$ python3 -q
>>> import numpy as np
>>> import numpy.linalg as la
>>> np.set_printoptions(precision=2, suppress=True, linewidth=200, floatmode="fixed")
>>> W0 = np.array([[6.0, 1.0, 1.0, 1.0, 1.0],
...     [1.0, 6.0, 1.0, 1.0, 1.0],
...     [1.0, 1.0, 6.0, 1.0, 1.0],
...     [1.0, 1.0, 1.0, 6.0, 1.0],
...     [1.0, 1.0, 1.0, 1.0, 6.0]])
>>> rng = np.random.default_rng(58)
>>> idx = rng.permutation(5)
>>> Y = W0[:, idx] * rng.choice([-1, 1], 5)
>>> Y
array([[-1.00,  6.00, -1.00,  1.00,  1.00],
       [-1.00,  1.00, -1.00,  1.00,  6.00],
       [-6.00,  1.00, -1.00,  1.00,  1.00],
       [-1.00,  1.00, -6.00,  1.00,  1.00],
       [-1.00,  1.00, -1.00,  6.00,  1.00]])
>>> U, _, VT = la.svd(W0.T @ Y)
>>> idx
array([2, 0, 3, 4, 1])
>>> np.round(la.lstsq(W0, Y)[0], 2) + 0
array([[ 0.00,  1.00,  0.00,  0.00,  0.00],
       [ 0.00,  0.00,  0.00,  0.00,  1.00],
       [-1.00,  0.00,  0.00,  0.00,  0.00],
       [ 0.00,  0.00, -1.00,  0.00,  0.00],
       [ 0.00,  0.00,  0.00,  1.00,  0.00]])
>>> vec = np.array([5, 3, 3, 2, 0])
>>> y = W0 @ vec
>>> c, lr = np.zeros(5), 1 / la.norm(W0, 2) ** 2
>>> for i in range(250):
...     c -= lr * W0.T @ (W0 @ c - y)
...     if i % 50 == 0: print(i, round(la.norm(W0 @ c - y), 2))
... 
0 13.62
50 0.0
100 0.0
150 0.0
200 0.0
>>> print(round(float(la.cond(W0)), 2))
2.0
>>> (W0 + W0.T) / 2
array([[6.00, 1.00, 1.00, 1.00, 1.00],
       [1.00, 6.00, 1.00, 1.00, 1.00],
       [1.00, 1.00, 6.00, 1.00, 1.00],
       [1.00, 1.00, 1.00, 6.00, 1.00],
       [1.00, 1.00, 1.00, 1.00, 6.00]])
>>> W0 @ W0
array([[40.00, 15.00, 15.00, 15.00, 15.00],
       [15.00, 40.00, 15.00, 15.00, 15.00],
       [15.00, 15.00, 40.00, 15.00, 15.00],
       [15.00, 15.00, 15.00, 40.00, 15.00],
       [15.00, 15.00, 15.00, 15.00, 40.00]])
>>> assert W0 == W0.T
Traceback (most recent call last):
  File "<python-input-18>", line 1, in <module>
    assert W0 == W0.T
           ^^^^^^^^^^
ValueError: The truth value of an array with more than one element is ambiguous. Use a.any() or a.all()
>>> np.allclose(W0, W0.T)
True
>>> f = np.array([8, 6, 7, 1, 0])
>>> Y = W0 + np.outer(f, np.eye(5)[2])
>>> la.matrix_rank(la.inv(Y) - la.inv(W0), tol=1e-8)
np.int64(1)
>>> la.matrix_rank(Y - W0)
np.int64(1)
>>> vec = np.ones(5)
>>> for _ in range(5):
...     vec = W0 @ vec
...     vec /= la.norm(vec)
...     print(round(vec @ W0 @ vec, 2))
... 
10.0
10.0
10.0
10.0
10.0
>>> vec
array([0.45, 0.45, 0.45, 0.45, 0.45])
>>> round(float(la.eigvalsh(W0)[-1]), 2)
10.0
>>> data = np.array([[0.0, 0.0, -1.0, -1.0, -1.0],
...     [0.0, 0.0, 0.0, 0.0, 0.0],
...     [-1.0, 0.0, 0.0, -1.0, -1.0],
...     [-1.0, 0.0, -1.0, 0.0, -1.0],
...     [-1.0, 0.0, -1.0, -1.0, 0.0]])
>>> # symmetric, so the eigenvalues are real
>>> t3 = np.stack([data, 3 * data, data[::-1]])
>>> t3.shape
(3, 5, 5)
>>> print(t3.sum(axis=0))
[[-1.00  0.00 -5.00 -5.00 -4.00]
 [-1.00  0.00 -1.00  0.00 -1.00]
 [-5.00  0.00  0.00 -5.00 -5.00]
 [-4.00  0.00 -4.00  0.00 -4.00]
 [-4.00  0.00 -5.00 -5.00 -1.00]]
>>> np.einsum("bij,cij->bc", t3, t3)
array([[ 12.00,  36.00,   7.00],
       [ 36.00, 108.00,  21.00],
       [  7.00,  21.00,  12.00]])
>>> U, sig, VT = la.svd(data)
>>> sig.round(2) + 0
array([3.00, 1.00, 1.00, 1.00, 0.00])
>>> np.argmax(sig[:-1] / (sig[1:] + 1e-6)) + 1
np.int64(4)
>>> Y = U[:, :4] @ np.diag(sig[:4]) @ VT[:4]
>>> print(la.matrix_rank(data, rtol=0.05))
4
>>> np.round(la.norm(data - Y) / la.norm(data), 2)
np.float64(0.0)
>>> A = np.load("m.npy")
>>> A
array([[0, 1, 0, 0],
       [1, 0, 1, 1],
       [0, 1, 0, 0],
       [0, 1, 0, 0]])
>>> # null space of dimension 2
>>> np.round(la.eigvalsh(A).min(), 2)
np.float64(-1.73)
>>> np.all(la.eigvalsh(A) > 0)
np.False_
>>> [round(float(la.det(A[:i, :i])), 2) + 0 for i in range(1, 5)]
[0.0, -1.0, 0.0, 0.0]
>>> P = np.triu(np.array([[-5, -2, 3, -8], [1, 9, -9, -6], [3, -7, 9, 0], [2, -9, -4, 5]]), 1) + np.eye(4)
>>> Y = P @ A @ la.inv(P)
>>> Y
array([[  -2.00,   -8.00,  -68.00,  -66.00],
       [   1.00,  -13.00, -119.00,  -69.00],
       [   0.00,    1.00,    9.00,    6.00],
       [   0.00,    1.00,    9.00,    6.00]])
>>> la.matrix_rank(Y)
np.int64(2)
>>> np.round(np.poly(Y), 2) + 0
array([ 1.00,  0.00, -3.00,  0.00,  0.00])
>>> F = np.eye(5, dtype=int)[rng.permutation(5)] * np.array([6, -3, 3, -5, -5])
>>> print(F)
[[ 0  0  0  0 -5]
 [ 0  0  3  0  0]
 [ 0 -3  0  0  0]
 [ 6  0  0  0  0]
 [ 0  0  0 -5  0]]
>>> # 2 blocks once reordered
>>> q = F.astype(float).copy()
>>> for j in range(5):
...     q[:, j] -= q[:, :j] @ (q[:, :j].T @ q[:, j])
...     q[:, j] /= la.norm(q[:, j])
... 
>>> q
array([[ 0.00,  0.00,  0.00,  0.00, -1.00],
       [ 0.00,  0.00,  1.00,  0.00,  0.00],
       [ 0.00, -1.00,  0.00,  0.00,  0.00],
       [ 1.00,  0.00,  0.00,  0.00,  0.00],
       [ 0.00,  0.00,  0.00, -1.00,  0.00]])
>>> q.T @ F
array([[6.00, 0.00, 0.00, 0.00, 0.00],
       [0.00, 3.00, 0.00, 0.00, 0.00],
       [0.00, 0.00, 3.00, 0.00, 0.00],
       [0.00, 0.00, 0.00, 5.00, 0.00],
       [0.00, 0.00, 0.00, 0.00, 5.00]])
>>> q.T @ q
array([[1.00, 0.00, 0.00, 0.00, 0.00],
       [0.00, 1.00, 0.00, 0.00, 0.00],
       [0.00, 0.00, 1.00, 0.00, 0.00],
       [0.00, 0.00, 0.00, 1.00, 0.00],
       [0.00, 0.00, 0.00, 0.00, 1.00]])
>>> idx = rng.permutation(5)
>>> idx
array([0, 3, 1, 2, 4])
>>> Y = F[idx][:, idx]
>>> np.allclose(Y, F)
False
>>> Y
array([[ 0,  0,  0,  0, -5],
       [ 6,  0,  0,  0,  0],
       [ 0,  0,  0,  3,  0],
       [ 0,  0, -3,  0,  0],
       [ 0, -5,  0,  0,  0]])
>>> np.diag(Y)
array([0, 0, 0, 0, 0])
>>> np.sort(np.abs(la.eigvals(Y)))
array([3.00, 3.00, 5.31, 5.31, 5.31])
>>> np.round(la.det(Y), 2), round(la.det(F[idx]), 2)
(np.float64(1350.0), np.float64(1350.0))
>>> feats = np.load("mat.npy")
>>> print(feats)
[[ 5  6  7  8]
 [ 9 10 11 12]
 [13 14 15 16]
 [17 18 19 20]]
>>> U, sig, VT = la.svd(feats)
>>> sig.round(2) + 0
array([53.27,  1.50,  0.00,  0.00])
>>> np.argmax(sig[:-1] / (sig[1:] + 1e-6)) + 1
np.int64(2)
>>> Y = U[:, :2] @ np.diag(sig[:2]) @ VT[:2]
>>> np.round(la.norm(feats - Y, 2), 2), round(sig[2], 2)
(np.float64(0.0), np.float64(0.0))
